% ipython --no-banner

In [1]: import numpy as np

In [2]: np.set_printoptions(precision=1, suppress=True, linewidth=160)

In [3]: def rd(a):
   ...:     return np.round(a, 1) + 0
   ...: 

In [4]: K = np.array([[1, 0, 0, 0], [0, 1, 0, 0], [0, 0, 1, 0], [2, 2, 0, 1]])

In [5]: rng = np.random.default_rng(6649)

In [6]: idx = rng.permutation(4)

In [7]: idx
Out[7]: array([1, 3, 2, 0])

In [8]: Y = K[idx][:, idx]

In [9]: rd(np.sort(np.abs(np.linalg.eigvals(Y))))
Out[9]: array([1., 1., 1., 1.])

In [10]: Y
Out[10]: 
array([[1, 0, 0, 0],
       [2, 1, 0, 2],
       [0, 0, 1, 0],
       [0, 0, 0, 1]])

In [11]: np.flatnonzero(np.linalg.matrix_power((K != 0) + (K.T != 0) + np.eye(4), 4)[0])
Out[11]: array([0, 1, 3])

In [12]: (np.linalg.matrix_power((K != 0) + (K.T != 0) + np.eye(4), 4) > 0).astype(int)
Out[12]: 
array([[1, 1, 0, 1],
       [1, 1, 0, 1],
       [0, 0, 1, 0],
       [1, 1, 0, 1]])

In [13]: rd(np.linalg.det(K))
Out[13]: np.float64(1.0)

In [14]: evals, evecs = np.linalg.eig(K)

In [15]: np.prod(evals)
Out[15]: np.float64(1.0)

In [16]: np.linalg.matrix_rank(K - K[0, 0] * np.eye(4))
Out[16]: np.int64(1)

In [17]: [int(np.linalg.matrix_rank(np.linalg.matrix_power(K, p))) for p in range(1, 5)]
Out[17]: [4, 4, 4, 4]

In [18]: np.linalg.matrix_power(K - np.diag(np.diag(K)), 4)
Out[18]: 
array([[0, 0, 0, 0],
       [0, 0, 0, 0],
       [0, 0, 0, 0],
       [0, 0, 0, 0]])

In [19]: rd(np.sort(np.linalg.eigvals(K)))
Out[19]: array([1., 1., 1., 1.])

In [20]: np.prod(np.diag(K)), rd(np.linalg.det(K))
Out[20]: (np.int64(1), np.float64(1.0))

In [21]: K @ K
Out[21]: 
array([[1, 0, 0, 0],
       [0, 1, 0, 0],
       [0, 0, 1, 0],
       [4, 4, 0, 1]])

In [22]: feats = np.loadtxt("mat.csv", delimiter=",")

In [23]: feats
Out[23]: 
array([[-1.3,  1.2, -2.5, -1.4],
       [ 1.1,  1.4, -0.8,  0.5],
       [-0.5, -1.3, -0.2,  1.3]])

In [24]: u = np.array([3, 4, 2])

In [25]: rd(np.polyval(u, feats[0]))
Out[25]: array([ 1.9, 11.1, 10.8,  2.3])

In [26]: rd(np.convolve(feats[0], u))
Out[26]: array([ -3.9,  -1.6,  -5.3, -11.8, -10.6,  -2.8])

In [27]: rd(np.array([np.convolve(row, u, "same") for row in feats]))
Out[27]: 
array([[ -1.6,  -5.3, -11.8, -10.6],
       [  8.6,   5.4,   1.1,   0.4],
       [ -5.9,  -6.8,   0.5,   4.8]])

In [28]: rd(np.cross(feats[0, :3], feats[1, :3]))
Out[28]: array([ 2.5, -3.8, -3.1])
